>>> import numpy as np
>>> np.set_printoptions(precision=3, suppress=True, linewidth=160)
>>> m1 = np.load("m.npy")
>>> m1
array([[0, 1, 0, 0, 0, 0, 0, 0, 0],
       [0, 0, 0, 0, 0, 1, 0, 0, 0],
       [0, 0, 1, 0, 0, 0, 0, 0, 0],
       [0, 0, 0, 0, 1, 0, 0, 0, 0],
       [0, 0, 0, 0, 0, 0, 0, 1, 0],
       [1, 0, 0, 0, 0, 0, 0, 0, 0],
       [0, 0, 0, 0, 0, 0, 1, 0, 0],
       [0, 0, 0, 0, 0, 0, 0, 0, 1],
       [0, 0, 0, 1, 0, 0, 0, 0, 0]])
>>> rng = np.random.default_rng(77)
>>> labels = rng.permutation(9)
>>> labels
array([7, 1, 6, 2, 8, 0, 5, 3, 4])
>>> Y = m1[labels][:, labels]
>>> np.diag(Y)
array([0, 0, 1, 1, 0, 0, 0, 0, 0])
>>> np.allclose(Y, m1)
False
>>> round(np.linalg.det(Y), 3), np.round(np.linalg.det(m1[labels]), 3)
(np.float64(-1.0), np.float64(-1.0))
>>> Q, evecs = np.linalg.qr(m1[:, :8])[0], np.linalg.qr(m1[:, 8:])[0]
>>> sig = np.linalg.svd(Q.T @ evecs, compute_uv=False)
>>> (sig > 0.9).sum()
np.int64(0)
>>> np.round(np.linalg.norm(Q @ Q.T - evecs @ evecs.T, 2), 3)
np.float64(1.0)
>>> sig
array([0.])
>>> m1[:, 1] @ m1[:, 3]
np.int64(0)
>>> np.linalg.norm(m1, axis=0)
array([1., 1., 1., 1., 1., 1., 1., 1., 1.])
>>> m1.T @ m1
array([[1, 0, 0, 0, 0, 0, 0, 0, 0],
       [0, 1, 0, 0, 0, 0, 0, 0, 0],
       [0, 0, 1, 0, 0, 0, 0, 0, 0],
       [0, 0, 0, 1, 0, 0, 0, 0, 0],
       [0, 0, 0, 0, 1, 0, 0, 0, 0],
       [0, 0, 0, 0, 0, 1, 0, 0, 0],
       [0, 0, 0, 0, 0, 0, 1, 0, 0],
       [0, 0, 0, 0, 0, 0, 0, 1, 0],
       [0, 0, 0, 0, 0, 0, 0, 0, 1]])
>>> m1 @ m1.T
array([[1, 0, 0, 0, 0, 0, 0, 0, 0],
       [0, 1, 0, 0, 0, 0, 0, 0, 0],
       [0, 0, 1, 0, 0, 0, 0, 0, 0],
       [0, 0, 0, 1, 0, 0, 0, 0, 0],
       [0, 0, 0, 0, 1, 0, 0, 0, 0],
       [0, 0, 0, 0, 0, 1, 0, 0, 0],
       [0, 0, 0, 0, 0, 0, 1, 0, 0],
       [0, 0, 0, 0, 0, 0, 0, 1, 0],
       [0, 0, 0, 0, 0, 0, 0, 0, 1]])
>>> Y = np.array([[5, -5, -4, 3, -5, 1, 4, -1],
...     [-1, 4, -2, 1, 4, 1, 1, 5],
...     [-5, -5, 2, 1, 5, -5, -5, 3],
...     [-2, 5, -3, 4, 4, 0, -1, 2],
...     [-3, 4, 0, 5, 5, 1, -4, -2],
...     [5, -5, 0, -1, -1, 4, -4, 4],
...     [4, -1, -5, 1, -4, 3, 5, 4],
...     [2, 1, 3, -2, 5, -5, -1, 2]])
>>> X = np.triu(Y)
>>> X
array([[ 5, -5, -4,  3, -5,  1,  4, -1],
       [ 0,  4, -2,  1,  4,  1,  1,  5],
       [ 0,  0,  2,  1,  5, -5, -5,  3],
       [ 0,  0,  0,  4,  4,  0, -1,  2],
       [ 0,  0,  0,  0,  5,  1, -4, -2],
       [ 0,  0,  0,  0,  0,  4, -4,  4],
       [ 0,  0,  0,  0,  0,  0,  5,  4],
       [ 0,  0,  0,  0,  0,  0,  0,  2]])
>>> left, sig, VT = np.linalg.svd(X)
>>> np.argmax(sig[:-1] / (sig[1:] + 1e-6)) + 1
np.int64(7)
>>> Y = left[:, :7] @ np.diag(sig[:7]) @ VT[:7]
>>> np.round(np.abs(X - Y).max(), 3)
np.float64(0.098)
>>> np.linalg.matrix_rank(Y)
np.int64(7)
>>> np.linalg.matrix_rank(X, rtol=0.05)
np.int64(7)
>>> round(float(np.linalg.norm(X - Y, 2)), 3), round(float(sig[7]), 3)
(0.148, 0.148)
>>> np.prod(np.diag(X)), round(float(np.linalg.det(X)), 3)
(np.int64(32000), 32000.0)
>>> labels = rng.permutation(8)
>>> Y = X[:, labels] * rng.choice([-1, 1], 8)
>>> Y
array([[ 1, -5, -5,  5, -3, -1,  4,  4],
       [ 1,  4,  4,  0, -1,  5,  2,  1],
       [-5,  5,  0,  0, -1,  3, -2, -5],
       [ 0,  4,  0,  0, -4,  2,  0, -1],
       [ 1,  5,  0,  0,  0, -2,  0, -4],
       [ 4,  0,  0,  0,  0,  4,  0, -4],
       [ 0,  0,  0,  0,  0,  4,  0,  5],
       [ 0,  0,  0,  0,  0,  2,  0,  0]])
>>> left, _, VT = np.linalg.svd(X.T @ Y)
>>> labels
array([5, 4, 1, 0, 3, 7, 2, 6])
>>> np.round(np.linalg.lstsq(X, Y)[0], 3) + 0
array([[ 0.,  0.,  0.,  1.,  0.,  0.,  0.,  0.],
       [ 0.,  0.,  1.,  0.,  0.,  0.,  0.,  0.],
       [ 0.,  0.,  0.,  0.,  0.,  0., -1.,  0.],
       [ 0.,  0.,  0.,  0., -1.,  0.,  0.,  0.],
       [ 0.,  1.,  0.,  0.,  0.,  0.,  0.,  0.],
       [ 1.,  0.,  0.,  0.,  0.,  0.,  0.,  0.],
       [ 0.,  0.,  0.,  0.,  0.,  0.,  0.,  1.],
       [ 0.,  0.,  0.,  0.,  0.,  1.,  0.,  0.]])
